In [1]: import numpy as np

In [2]: import numpy.linalg as la

In [3]: np.set_printoptions(precision=2, suppress=True, linewidth=100, floatmode="fixed")

In [4]: tidy = lambda a: np.round(a, 2) + 0

In [5]: F = np.load("dump.npy")

In [6]: F
Out[6]: 
array([[ 1,  3,  0],
       [ 1,  3,  0],
       [ 1,  3,  0],
       [ 0,  2, -1],
       [ 1,  3,  0],
       [ 4,  6,  3]])

In [7]: # looks like rank 2

In [8]: blk = np.stack([F, 2 * F, F[::-1]])

In [9]: tidy(la.norm(blk, axis=(1, 2)))
Out[9]: array([10.30, 20.59, 10.30])

In [10]: blk.sum(axis=0)
Out[10]: 
array([[ 7, 15,  3],
       [ 4, 12,  0],
       [ 3, 11, -1],
       [ 1,  9, -3],
       [ 4, 12,  0],
       [13, 21,  9]])

In [11]: (blk @ F.T).shape
Out[11]: (3, 6, 6)

In [12]: X = np.loadtxt("test18.csv", delimiter=",")

In [13]: X
Out[13]: 
array([[-3.01,  2.97,  0.02],
       [-2.98,  3.01,  0.00],
       [-3.00,  3.01, -0.02],
       [-3.01, -3.06, -2.01],
       [-3.01, -2.95, -2.02],
       [-2.98, -3.04, -2.02],
       [ 0.99,  0.99,  0.00],
       [ 1.00,  0.99,  0.00],
       [ 0.96,  1.02,  0.02]])

In [14]: w1 = np.array([[2, 3], [2, 2], [1, 3]])

In [15]: c = np.array([5, 5])

In [16]: hid = np.maximum(X @ w1 + c, 0)

In [17]: la.matrix_rank(hid)
Out[17]: np.int64(2)

In [18]: C = np.array([[2, -1], [-6, -7]])

In [19]: tidy(hid @ C)
Out[19]: 
array([[ -1.94, -18.73],
       [ -2.36, -19.62],
       [ -1.76, -18.72],
       [  0.00,   0.00],
       [  0.00,   0.00],
       [  0.00,   0.00],
       [-41.78, -78.61],
       [-41.92, -78.84],
       [-41.92, -78.84]])

In [20]: A, _ = la.qr(np.array([[-0.2, 1.1, 1.3], [1.5, -1.1, -0.1], [-0.3, 0.9, -1.5]]))

In [21]: tidy(A)
Out[21]: 
array([[-0.13, -0.81, -0.58],
       [ 0.97, -0.22,  0.09],
       [-0.19, -0.55,  0.81]])

In [22]: # columns are unit length and at right angles

In [23]: A2 = la.inv(A)

In [24]: tidy(A2)
Out[24]: 
array([[-0.13,  0.97, -0.19],
       [-0.81, -0.22, -0.55],
       [-0.58,  0.09,  0.81]])

In [25]: tidy(la.inv(A2))
Out[25]: 
array([[-0.13, -0.81, -0.58],
       [ 0.97, -0.22,  0.09],
       [-0.19, -0.55,  0.81]])

In [26]: np.allclose(A2, A.T)
Out[26]: True

In [27]: tidy(la.slogdet(A)[0])
Out[27]: np.float64(1.0)

In [28]: tidy(la.cond(A))
Out[28]: np.float64(1.0)

In [29]: (np.abs(A2) > 1e-9).astype(int)
Out[29]: 
array([[1, 1, 1],
       [1, 1, 1],
       [1, 1, 1]])

In [30]: np.unique(F.round(6), axis=0).shape
Out[30]: (3, 3)

In [31]: np.allclose(F[:-1].T @ la.lstsq(F[:-1].T, F[-1])[0], F[-1])
Out[31]: True

In [32]: la.lstsq(F[:-1].T, F[-1])[2]
Out[32]: np.int32(2)

In [33]: J = np.load("data.npy")

In [34]: J
Out[34]: 
array([[-5,  2,  0,  0],
       [-4,  3,  0,  0],
       [ 0,  0, -5,  2],
       [ 0,  0, -4,  3]])

In [35]: x0 = np.array([3, 0, 0, 2])

In [36]: target = J @ x0

In [37]: c, lr = np.zeros(4), 1 / la.norm(J, 2) ** 2

In [38]: for i in range(150):
    ...:     c -= lr * J.T @ (J @ c - target)
    ...:     if i % 50 == 0: print(i, round(la.norm(J @ c - target), 2))
    ...: 
0 2.14
50 0.89
100 0.37

In [39]: tidy(la.cond(J))
Out[39]: np.float64(7.58)

In [40]: tidy(c)
Out[40]: array([ 2.95, -0.09, -0.06,  1.89])

In [41]: x0 = np.array([-1, 3, -5, 1])

In [42]: target = J @ x0

In [43]: target
Out[43]: array([11, 13, 27, 23])

In [44]: tidy(la.solve(J.T, J[0]))
Out[44]: array([1.00, 0.00, 0.00, 0.00])

In [45]: tidy(la.solve(J, target + J[:, 1]))
Out[45]: array([-1.00,  4.00, -5.00,  1.00])

In [46]: tidy(la.det(J))
Out[46]: np.float64(49.0)

In [47]: np.flatnonzero(la.matrix_power((J != 0) + (J.T != 0) + np.eye(4), 4)[3])
Out[47]: array([2, 3])

In [48]: tidy(np.sort(la.eigvals(J).real))
Out[48]: array([-3.83, -3.83,  1.83,  1.83])

In [49]: x0 = np.array([-3, -2, 3, 1])

In [50]: h = np.maximum(J @ x0, 0)

In [51]: np.flatnonzero(h > 1e-9)
Out[51]: array([0, 1])

In [52]: J.T @ h
Out[52]: array([-79,  40,   0,   0])

In [53]: np.maximum(J @ (3 * x0), 0)
Out[53]: array([33, 18,  0,  0])

In [54]: tidy(np.tanh(J @ x0))
Out[54]: array([ 1.00,  1.00, -1.00, -1.00])

In [55]: h
Out[55]: array([11,  6,  0,  0])

In [56]: J * (h > 1e-9)[:, None]
Out[56]: 
array([[-5,  2,  0,  0],
       [-4,  3,  0,  0],
       [ 0,  0,  0,  0],
       [ 0,  0,  0,  0]])

In [57]: rng = np.random.default_rng(95549)

In [58]: feats = rng.normal(size=(30, 3))

In [59]: feats = 5 * feats / la.norm(feats, axis=1, keepdims=True)

In [60]: tidy(feats)
Out[60]: 
array([[-1.05,  1.22, -4.73],
       [-1.44,  4.39, -1.92],
       [ 2.26,  2.42,  3.74],
       [-4.12, -2.66,  0.97],
       [ 1.11, -3.60, -3.29],
       [-4.65,  1.83,  0.15],
       [ 4.40, -1.04, -2.14],
       [-2.26, -2.13,  3.92],
       [-2.17, -1.57, -4.22],
       [-4.23, -2.27, -1.40],
       [ 0.51, -0.03,  4.97],
       [ 1.48,  1.30,  4.60],
       [ 1.68, -2.83, -3.77],
       [ 1.75,  3.84,  2.69],
       [-3.95, -0.11, -3.06],
       [ 3.34,  0.76, -3.64],
       [-1.09, -4.83,  0.73],
       [-3.32, -3.58,  1.07],
       [ 4.30, -2.28, -1.15],
       [-0.55,  2.94,  4.01],
       [ 4.07,  2.81,  0.74],
       [ 1.09, -4.71, -1.27],
       [ 0.93,  4.45, -2.07],
       [-1.61, -3.77,  2.87],
       [-3.05,  1.65,  3.61],
       [ 1.45, -0.94, -4.69],
       [ 3.84, -2.96,  1.19],
       [-2.13, -4.22, -1.63],
       [-1.26,  4.10, -2.57],
       [-3.28, -3.45,  1.52]])

In [61]: u = np.array([-3, -1, -2])

In [62]: tidy(np.convolve(feats[8], u))
Out[62]: array([ 6.51,  6.89, 18.58,  7.37,  8.44])

In [63]: tidy(np.polyval(u, feats[8]))
Out[63]: array([-13.95,  -7.85, -51.24])

In [64]: x0 = np.array([-3, 0, -3])

In [65]: target = feats @ x0

In [66]: tidy(la.pinv(feats) @ feats)
Out[66]: 
array([[1.00, 0.00, 0.00],
       [0.00, 1.00, 0.00],
       [0.00, 0.00, 1.00]])

In [67]: target = target + 0.02 * rng.normal(size=30)

In [68]: tidy(target)
Out[68]: 
array([ 17.36,  10.10, -18.05,   9.47,   6.54,  13.50,  -6.76,  -5.02,  19.20,  16.88, -16.46,
       -18.22,   6.29, -13.35,  21.08,   0.87,   1.08,   6.74,  -9.41, -10.34, -14.40,   0.56,
         3.41,  -3.81,  -1.68,   9.74, -15.10,  11.28,  11.46,   5.22])

In [69]: c, *_ = la.lstsq(feats, target)

In [70]: [round(float(la.norm(la.solve(feats.T @ feats + lam * np.eye(3), feats.T @ target))), 2) for lam in (0, 1, 10, 100)]
Out[70]: [4.24, 4.22, 4.06, 2.93]

In [71]: data = np.array([[7, -1, 3, 8], [0, 9, -9, 6], [0, 0, -1, 4], [0, 0, 0, -7]])

In [72]: # triangular: eigenvalues sit on the diagonal

In [73]: A2 = la.inv(data)

In [74]: tidy(la.cond(data))
Out[74]: np.float64(24.97)

In [75]: tidy(la.inv(A2))
Out[75]: 
array([[ 7.00, -1.00,  3.00,  8.00],
       [ 0.00,  9.00, -9.00,  6.00],
       [ 0.00,  0.00, -1.00,  4.00],
       [ 0.00,  0.00,  0.00, -7.00]])

In [76]: np.allclose(A2, data.T)
Out[76]: False

In [77]: tidy(la.det(data) * la.det(A2))
Out[77]: np.float64(1.0)

In [78]: z = rng.integers(0, 2, 4)

In [79]: arr = np.array([[0, 1, 2, 0], [2, 0, 3, 3], [-3, -3, 0, 1], [-3, 3, -1, 2]]) * (z[:, None] == z)

In [80]: arr
Out[80]: 
array([[ 0,  0,  2,  0],
       [ 0,  0,  0,  3],
       [-3,  0,  0,  0],
       [ 0,  3,  0,  2]])

In [81]: # 2 groups of indices that never mix

In [82]: O, V = la.qr(arr[:, :1])[0], la.qr(arr[:, 1:])[0]

In [83]: sv = la.svd(O.T @ V, compute_uv=False)

In [84]: np.degrees(np.arccos(sv.clip(0, 1)))
Out[84]: array([90.00])

In [85]: (sv > 0.9).sum()
Out[85]: np.int64(0)

In [86]: A2 = F / np.sqrt((F ** 2).mean(axis=1, keepdims=True))

In [87]: la.matrix_rank(A2) == la.matrix_rank(F)
Out[87]: np.True_

In [88]: tidy(F - F.mean(axis=1, keepdims=True))
Out[88]: 
array([[-0.33,  1.67, -1.33],
       [-0.33,  1.67, -1.33],
       [-0.33,  1.67, -1.33],
       [-0.33,  1.67, -1.33],
       [-0.33,  1.67, -1.33],
       [-0.33,  1.67, -1.33]])

In [89]: tidy(A2[4])
Out[89]: array([0.55, 1.64, 0.00])

In [90]: la.matrix_rank(F - F.mean(axis=1, keepdims=True))
Out[90]: np.int64(1)

In [91]: tidy(la.det(2 * arr)), tidy(la.det(arr))
Out[91]: (np.float64(-864.0), np.float64(-54.0))

In [92]: np.einsum("ii->", arr)
Out[92]: np.int64(2)

In [93]: tidy(la.det(arr[::-1]))
Out[93]: np.float64(-54.0)

In [94]: tidy(la.det(arr.T))
Out[94]: np.float64(-54.0)

In [95]: tidy(np.poly(arr))
Out[95]: array([  1.00,  -2.00,  -3.00, -12.00, -54.00])

In [96]: (arr != 0).astype(int)
Out[96]: 
array([[0, 0, 1, 0],
       [0, 0, 0, 1],
       [1, 0, 0, 0],
       [0, 1, 0, 1]])

In [97]: np.flatnonzero(la.matrix_power((arr != 0) + (arr.T != 0) + np.eye(4), 4)[0])
Out[97]: array([0, 2])

In [98]: arr @ arr
Out[98]: 
array([[-6,  0,  0,  0],
       [ 0,  9,  0,  6],
       [ 0,  0, -6,  0],
       [ 0,  6,  0, 13]])

In [99]: W0 = np.loadtxt("a.csv", delimiter=",")

In [100]: W0
Out[100]: 
array([[3.00, 2.00, 2.00, 2.00, 2.00],
       [6.00, 5.00, 5.00, 5.00, 5.00],
       [6.00, 5.00, 5.00, 5.00, 5.00],
       [3.00, 2.00, 2.00, 2.00, 2.00]])

In [101]: left, sv, vt = la.svd(W0)

In [102]: tidy(sv)
Out[102]: array([17.93,  0.67,  0.00,  0.00])

In [103]: A2 = left[:, :2] @ np.diag(sv[:2]) @ vt[:2]

In [104]: la.matrix_rank(W0, rtol=0.05)
Out[104]: np.int64(1)

In [105]: tidy(la.norm(W0 - A2) / la.norm(W0))
Out[105]: np.float64(0.0)
